$ python -q
>>> import numpy as np
>>> from numpy import linalg as LA
>>> np.set_printoptions(precision=2, suppress=True, linewidth=140)
>>> K = np.load("m.npy")
>>> K
array([[-1, -2,  2,  0,  0, -2,  0,  0,  2,  0],
       [-1,  1, -1,  0,  0, -1,  0,  0, -2,  0],
       [-1,  0,  0,  0,  0,  1,  0,  0,  1,  0],
       [ 0,  0,  0, -2,  1,  0, -2, -2,  0, -2],
       [ 0,  0,  0, -1, -2,  0,  0,  2,  0,  2],
       [ 1,  2, -1,  0,  0,  1,  0,  0,  0,  0],
       [ 0,  0,  0,  1, -1,  0,  1, -1,  0, -1],
       [ 0,  0,  0, -2, -1,  0,  0,  0,  0, -1],
       [-1,  1,  1,  0,  0, -1,  0,  0, -2,  0],
       [ 0,  0,  0,  2, -2,  0, -1,  2,  0, -1]])
>>> # 2 blocks once reordered
>>> def softmax(z):
...     e = np.exp(z - z.max(axis=-1, keepdims=True))
...     return e / e.sum(axis=-1, keepdims=True)
... 
>>> softmax(K[8])
array([0.03, 0.24, 0.24, 0.09, 0.09, 0.03, 0.09, 0.09, 0.01, 0.09])
>>> S = K @ K.T / np.sqrt(10)
>>> print(softmax(S)[8] @ K)
[-0.75  0.73  0.25 -0.08 -0.19 -0.74 -0.08  0.04 -1.39 -0.11]
>>> softmax(S).round(6).argmax(axis=1)
array([0, 1, 2, 3, 4, 5, 6, 7, 8, 9])
>>> arr = np.loadtxt("arr.csv", delimiter=",")
>>> arr
array([[0., 0., 1., 1., 0.],
       [0., 0., 0., 0., 0.],
       [1., 0., 0., 0., 0.],
       [1., 0., 0., 0., 0.],
       [0., 0., 0., 0., 0.]])
>>> arr @ arr
array([[2., 0., 0., 0., 0.],
       [0., 0., 0., 0., 0.],
       [0., 0., 1., 1., 0.],
       [0., 0., 1., 1., 0.],
       [0., 0., 0., 0., 0.]])
>>> np.trace(arr)
np.float64(0.0)
>>> np.sort(np.abs(LA.eigvals(arr)))
array([0.  , 0.  , 0.  , 1.41, 1.41])
>>> round(float(np.abs(LA.eigvals(arr)).max()), 2)
1.41
>>> LA.determinant(arr)
Traceback (most recent call last):
  File "<python-input-17>", line 1, in <module>
    LA.determinant(arr)
    ^^^^^^^^^^^^^^
AttributeError: module 'numpy.linalg' has no attribute 'determinant'
>>> np.allclose(arr @ arr.T, arr.T @ arr)
True
>>> round(LA.det(arr), 2)
np.float64(0.0)
>>> rng = np.random.default_rng(2513)
>>> F = np.triu(rng.random((6, 6)) < 0.4, 1).astype(int)
>>> F = F + F.T
>>> F
array([[0, 1, 0, 0, 0, 0],
       [1, 0, 1, 0, 0, 0],
       [0, 1, 0, 1, 0, 0],
       [0, 0, 1, 0, 1, 1],
       [0, 0, 0, 1, 0, 1],
       [0, 0, 0, 1, 1, 0]])
>>> w, vecs = LA.eigh(F)
>>> LA.eigvalsh(F + 4 * np.eye(6))
array([2.23, 3.  , 3.  , 4.19, 5.36, 6.23])
>>> print(round(float(w.sum()), 2), np.trace(F))
-0.0 0
>>> print(np.round(vecs.T @ F @ vecs, 2) + 0)
[[-1.77  0.    0.    0.    0.    0.  ]
 [ 0.   -1.    0.    0.    0.    0.  ]
 [ 0.    0.   -1.    0.    0.    0.  ]
 [ 0.    0.    0.    0.19  0.    0.  ]
 [ 0.    0.    0.    0.    1.36  0.  ]
 [ 0.    0.    0.    0.    0.    2.23]]
>>> np.round(vecs @ np.diag(w) @ vecs.T, 2) + 0
array([[0., 1., 0., 0., 0., 0.],
       [1., 0., 1., 0., 0., 0.],
       [0., 1., 0., 1., 0., 0.],
       [0., 0., 1., 0., 1., 1.],
       [0., 0., 0., 1., 0., 1.],
       [0., 0., 0., 1., 1., 0.]])
>>> round(LA.eigvalsh(F).min(), 2)
np.float64(-1.77)
>>> try:
...     LA.cholesky(F)
... except LA.LinAlgError as e:
...     print(e)
... 
Matrix is not positive definite
>>> labels = rng.permutation(6)
>>> labels
array([4, 0, 3, 2, 1, 5])
>>> M2 = F[labels][:, labels]
>>> round(LA.det(M2), 2), round(LA.det(F[labels]), 2)
(np.float64(-1.0), np.float64(1.0))
>>> M = np.loadtxt("w.csv", delimiter=",")
>>> print(M)
[[-2.  0. -3.  0.  0.  0.  0. -3. -3.  0.]
 [ 0. -2.  0. -3. -3. -3. -3.  0.  0.  0.]
 [-3.  0. -2.  0.  0.  0.  0. -3. -3.  0.]
 [ 0. -3.  0. -2. -3. -3. -3.  0.  0.  0.]
 [ 0. -3.  0. -3. -2. -3. -3.  0.  0.  0.]
 [ 0. -3.  0. -3. -3. -2. -3.  0.  0.  0.]
 [ 0. -3.  0. -3. -3. -3. -2.  0.  0.  0.]
 [-3.  0. -3.  0.  0.  0.  0. -2. -3.  0.]
 [-3.  0. -3.  0.  0.  0.  0. -3. -2.  0.]
 [ 0.  0.  0.  0.  0.  0.  0.  0.  0. -2.]]
>>> # symmetric, so the eigenvalues are real
>>> x = np.array([3, 1, 0, 4, 2, 6, 2, 4, 3, 0])
>>> target = M @ x
>>> target
array([-27., -44., -30., -41., -43., -39., -43., -26., -27.,   0.])
>>> print(np.round(LA.solve(M, target + M[:, 4]), 2) + 0)
[3. 1. 0. 4. 3. 6. 2. 4. 3. 0.]
>>> np.round(LA.solve(M, M[:, 5]), 2) + 0
array([0., 0., 0., 0., 0., 1., 0., 0., 0., 0.])
>>> np.round(LA.solve(M, target), 2) + 0
array([3., 1., 0., 4., 2., 6., 2., 4., 3., 0.])
>>> print(np.all(LA.eigvalsh(M) > 0))
False
>>> try:
...     LA.cholesky(M)
... except LA.LinAlgError as e:
...     print(e)
... 
Matrix is not positive definite
>>> M2 = LA.inv(M)
>>> print(np.round(LA.det(M) * LA.det(M2), 2))
1.0
>>> np.round(LA.slogdet(M)[0], 2)
np.float64(-1.0)
>>> M2
array([[ 0.73, -0.  , -0.27, -0.  , -0.  , -0.  , -0.  , -0.27, -0.27, -0.  ],
       [-0.  ,  0.79, -0.  , -0.21, -0.21, -0.21, -0.21, -0.  , -0.  , -0.  ],
       [-0.27, -0.  ,  0.73, -0.  , -0.  , -0.  , -0.  , -0.27, -0.27, -0.  ],
       [-0.  , -0.21, -0.  ,  0.79, -0.21, -0.21, -0.21, -0.  , -0.  , -0.  ],
       [ 0.  , -0.21,  0.  , -0.21,  0.79, -0.21, -0.21,  0.  ,  0.  ,  0.  ],
       [ 0.  , -0.21,  0.  , -0.21, -0.21,  0.79, -0.21,  0.  ,  0.  ,  0.  ],
       [ 0.  , -0.21,  0.  , -0.21, -0.21, -0.21,  0.79,  0.  ,  0.  ,  0.  ],
       [-0.27,  0.  , -0.27,  0.  ,  0.  ,  0.  ,  0.  ,  0.73, -0.27,  0.  ],
       [-0.27,  0.  , -0.27,  0.  ,  0.  ,  0.  ,  0.  , -0.27,  0.73,  0.  ],
       [-0.  , -0.  , -0.  , -0.  , -0.  , -0.  , -0.  , -0.  , -0.  , -0.5 ]])
>>> LA.det(M) * M2
array([[-224.,    0.,   84.,    0.,    0.,    0.,    0.,   84.,   84.,    0.],
       [   0., -242.,    0.,   66.,   66.,   66.,   66.,    0.,    0.,    0.],
       [  84.,    0., -224.,    0.,    0.,    0.,    0.,   84.,   84.,    0.],
       [   0.,   66.,    0., -242.,   66.,   66.,   66.,    0.,    0.,    0.],
       [  -0.,   66.,   -0.,   66., -242.,   66.,   66.,   -0.,   -0.,   -0.],
       [  -0.,   66.,   -0.,   66.,   66., -242.,   66.,   -0.,   -0.,   -0.],
       [  -0.,   66.,   -0.,   66.,   66.,   66., -242.,   -0.,   -0.,   -0.],
       [  84.,   -0.,   84.,   -0.,   -0.,   -0.,   -0., -224.,   84.,   -0.],
       [  84.,   -0.,   84.,   -0.,   -0.,   -0.,   -0.,   84., -224.,   -0.],
       [   0.,    0.,    0.,    0.,    0.,    0.,    0.,    0.,    0.,  154.]])
>>> LA.inv(M2)
array([[-2.,  0., -3.,  0.,  0.,  0.,  0., -3., -3.,  0.],
       [ 0., -2.,  0., -3., -3., -3., -3.,  0.,  0.,  0.],
       [-3.,  0., -2.,  0.,  0.,  0.,  0., -3., -3.,  0.],
       [ 0., -3.,  0., -2., -3., -3., -3.,  0.,  0.,  0.],
       [ 0., -3.,  0., -3., -2., -3., -3.,  0.,  0.,  0.],
       [-0., -3., -0., -3., -3., -2., -3., -0., -0., -0.],
       [-0., -3., -0., -3., -3., -3., -2., -0., -0., -0.],
       [-3., -0., -3., -0., -0., -0., -0., -2., -3., -0.],
       [-3., -0., -3., -0., -0., -0., -0., -3., -2., -0.],
       [-0., -0., -0., -0., -0., -0., -0., -0., -0., -2.]])
>>> (np.abs(M2) > 1e-9).astype(int)
array([[1, 0, 1, 0, 0, 0, 0, 1, 1, 0],
       [0, 1, 0, 1, 1, 1, 1, 0, 0, 0],
       [1, 0, 1, 0, 0, 0, 0, 1, 1, 0],
       [0, 1, 0, 1, 1, 1, 1, 0, 0, 0],
       [0, 1, 0, 1, 1, 1, 1, 0, 0, 0],
       [0, 1, 0, 1, 1, 1, 1, 0, 0, 0],
       [0, 1, 0, 1, 1, 1, 1, 0, 0, 0],
       [1, 0, 1, 0, 0, 0, 0, 1, 1, 0],
       [1, 0, 1, 0, 0, 0, 0, 1, 1, 0],
       [0, 0, 0, 0, 0, 0, 0, 0, 0, 1]])
